In [1]: import numpy as np

In [2]: np.set_printoptions(suppress=True, linewidth=160)

In [3]: rng = np.random.default_rng(2042)

In [4]: th = np.sort(rng.uniform(-2, 2, 25))

In [5]: J = np.c_[th, th ** 2, th ** 3] @ np.array([[-5, 1, -3], [4, -2, 1], [-3, 1, 1]])

In [6]: J.round(2)
Out[6]: 
array([[ 44.18, -15.85,   2.48],
       [ 38.48, -13.75,   2.87],
       [ 29.08, -10.28,   3.31],
       [ 25.1 ,  -8.81,   3.4 ],
       [ 21.8 ,  -7.6 ,   3.41],
       [ 11.36,  -3.77,   2.94],
       [ 10.88,  -3.59,   2.89],
       [ 10.51,  -3.46,   2.85],
       [ 10.25,  -3.37,   2.82],
       [  8.57,  -2.76,   2.6 ],
       [  2.61,  -0.71,   1.22],
       [  2.07,  -0.54,   1.01],
       [  0.98,  -0.23,   0.53],
       [  0.63,  -0.14,   0.36],
       [  0.35,  -0.07,   0.2 ],
       [  0.2 ,  -0.04,   0.12],
       [ -0.12,   0.02,  -0.07],
       [ -0.6 ,   0.1 ,  -0.38],
       [ -1.82,   0.13,  -1.1 ],
       [ -2.9 ,   0.04,  -1.26],
       [ -3.01,   0.03,  -1.24],
       [ -5.18,   0.03,  -0.54],
       [ -9.78,   0.54,   1.72],
       [-11.95,   0.88,   2.85],
       [-12.72,   1.01,   3.25]])

In [7]: lab = rng.permutation(3)

In [8]: Y = J[:, lab] * rng.choice([-1, 1], 3)

In [9]: Y.round(2)
Out[9]: 
array([[  2.48, -44.18, -15.85],
       [  2.87, -38.48, -13.75],
       [  3.31, -29.08, -10.28],
       [  3.4 , -25.1 ,  -8.81],
       [  3.41, -21.8 ,  -7.6 ],
       [  2.94, -11.36,  -3.77],
       [  2.89, -10.88,  -3.59],
       [  2.85, -10.51,  -3.46],
       [  2.82, -10.25,  -3.37],
       [  2.6 ,  -8.57,  -2.76],
       [  1.22,  -2.61,  -0.71],
       [  1.01,  -2.07,  -0.54],
       [  0.53,  -0.98,  -0.23],
       [  0.36,  -0.63,  -0.14],
       [  0.2 ,  -0.35,  -0.07],
       [  0.12,  -0.2 ,  -0.04],
       [ -0.07,   0.12,   0.02],
       [ -0.38,   0.6 ,   0.1 ],
       [ -1.1 ,   1.82,   0.13],
       [ -1.26,   2.9 ,   0.04],
       [ -1.24,   3.01,   0.03],
       [ -0.54,   5.18,   0.03],
       [  1.72,   9.78,   0.54],
       [  2.85,  11.95,   0.88],
       [  3.25,  12.72,   1.01]])

In [10]: Uu, _, Vh = np.linalg.svd(J.T @ Y)

In [11]: lab
Out[11]: array([2, 0, 1])

In [12]: Y = np.c_[J[:, :2] @ np.array([[6, 3], [-6, -3]]), np.array([-2, -2, 4, 4, -1, 3, -3, -4, 0, -4, 0, 1, -5, 3, -4, -5, 2, 2, 1, 4, -5, 2, 1, 1, -4])]

In [13]: Y.round(2)
Out[13]: 
array([[360.18, 180.09,  -2.  ],
       [313.4 , 156.7 ,  -2.  ],
       [236.16, 118.08,   4.  ],
       [203.45, 101.72,   4.  ],
       [176.37,  88.18,  -1.  ],
       [ 90.75,  45.38,   3.  ],
       [ 86.86,  43.43,  -3.  ],
       [ 83.79,  41.89,  -4.  ],
       [ 81.7 ,  40.85,   0.  ],
       [ 67.96,  33.98,  -4.  ],
       [ 19.92,   9.96,   0.  ],
       [ 15.66,   7.83,   1.  ],
       [  7.29,   3.64,  -5.  ],
       [  4.64,   2.32,   3.  ],
       [  2.53,   1.26,  -4.  ],
       [  1.45,   0.73,  -5.  ],
       [ -0.86,  -0.43,   2.  ],
       [ -4.23,  -2.12,   2.  ],
       [-11.67,  -5.84,   1.  ],
       [-17.62,  -8.81,   4.  ],
       [-18.22,  -9.11,  -5.  ],
       [-31.3 , -15.65,   2.  ],
       [-61.9 , -30.95,   1.  ],
       [-76.98, -38.49,   1.  ],
       [-82.39, -41.2 ,  -4.  ]])

In [14]: np.round(np.linalg.norm(Y - J @ np.linalg.lstsq(J, Y)[0], axis=0), 2) + 0
Out[14]: array([ 0.  ,  0.  , 15.27])

In [15]: np.linalg.matrix_rank(Y)
Out[15]: np.int64(2)

In [16]: np.round(np.linalg.norm(np.linalg.qr(J)[0].T @ Y, axis=0) ** 2 / ((Y ** 2).sum(axis=0) + 1e-12), 2)
Out[16]: array([1.  , 1.  , 0.02])

In [17]: np.round(np.linalg.lstsq(J, Y[:, 0])[0], 2) + 0
Out[17]: array([ 6., -6.,  0.])

In [18]: m1 = np.arange(16).reshape(4, 4) + 2

In [19]: m1
Out[19]: 
array([[ 2,  3,  4,  5],
       [ 6,  7,  8,  9],
       [10, 11, 12, 13],
       [14, 15, 16, 17]])

In [20]: Uu, s, Vh = np.linalg.svd(m1)

In [21]: np.argmax(s[:-1] / (s[1:] + 1e-6)) + 1
Out[21]: np.int64(2)

In [22]: Y = Uu[:, :2] @ np.diag(s[:2]) @ Vh[:2]

In [23]: Y.round(2)
Out[23]: 
array([[ 2.,  3.,  4.,  5.],
       [ 6.,  7.,  8.,  9.],
       [10., 11., 12., 13.],
       [14., 15., 16., 17.]])

In [24]: np.linalg.matrix_rank(Y)
Out[24]: np.int64(2)

In [25]: [round(float(x), 2) for x in np.linalg.svd(m1, compute_uv=False)[:3]]
Out[25]: [42.19, 1.9, 0.0]

In [26]: round(np.linalg.norm(m1, 2) / np.linalg.norm(m1), 2)
Out[26]: np.float64(1.0)

In [27]: K = np.loadtxt("mat.csv", delimiter=",")

In [28]: K.round(2)
Out[28]: 
array([[0.92, 0.25, 0.08],
       [0.25, 0.07, 0.02],
       [0.08, 0.02, 0.01]])

In [29]: x = np.array([-7, -9, -8])

In [30]: round((x - K @ x) @ (K @ x), 2)
Out[30]: np.float64(0.0)

In [31]: np.round(np.linalg.eigvalsh(2 * K - np.eye(3)), 2)
Out[31]: array([-1., -1.,  1.])

In [32]: np.round(np.eye(3) - K, 2)
Out[32]: 
array([[ 0.08, -0.25, -0.08],
       [-0.25,  0.93, -0.02],
       [-0.08, -0.02,  0.99]])

In [33]: [round(float(x), 2) for x in np.linalg.svd(K, compute_uv=False)[:3]]
Out[33]: [1.0, 0.0, 0.0]

In [34]: np.linalg.cond(K) > 100
Out[34]: np.True_

In [35]: gram = K.T @ K

In [36]: np.round(np.linalg.svd(K, compute_uv=False) ** 2, 2) + 0
Out[36]: array([1., 0., 0.])

In [37]: np.linalg.matrix_rank(gram)
Out[37]: np.int64(1)

In [38]: np.round(np.linalg.eigvalsh(gram)[::-1], 2) + 0
Out[38]: array([1., 0., 0.])

In [39]: np.trace(gram), round(float((K ** 2).sum()), 2)
Out[39]: (np.float64(1.0), 1.0)

In [40]: data = np.load("x.npy")

In [41]: data
Out[41]: 
array([[ 0, -2, -2],
       [ 2,  0,  1],
       [ 2, -1,  0]])

In [42]: Uu, s, Vh = np.linalg.svd(data)

In [43]: V = Vh[:(s > 1e-8).sum()]

In [44]: x = data[0] + 4 * data[1] + rng.integers(2) * np.eye(3)[0]

In [45]: x
Out[45]: array([ 8., -2.,  2.])

In [46]: np.linalg.matrix_rank(np.vstack([data, x]))
Out[46]: np.int64(2)

In [47]: rk = np.linalg.matrix_rank(data)

In [48]: rk
Out[48]: np.int64(2)

In [49]: null = np.linalg.svd(data)[2][rk:].T

In [50]: [int(np.linalg.matrix_rank(data[:i])) for i in range(1, len(data) + 1)]
Out[50]: [1, 2, 2]

In [51]: np.linalg.matrix_rank(data.T @ data), np.linalg.matrix_rank(data @ data.T)
Out[51]: (np.int64(2), np.int64(2))
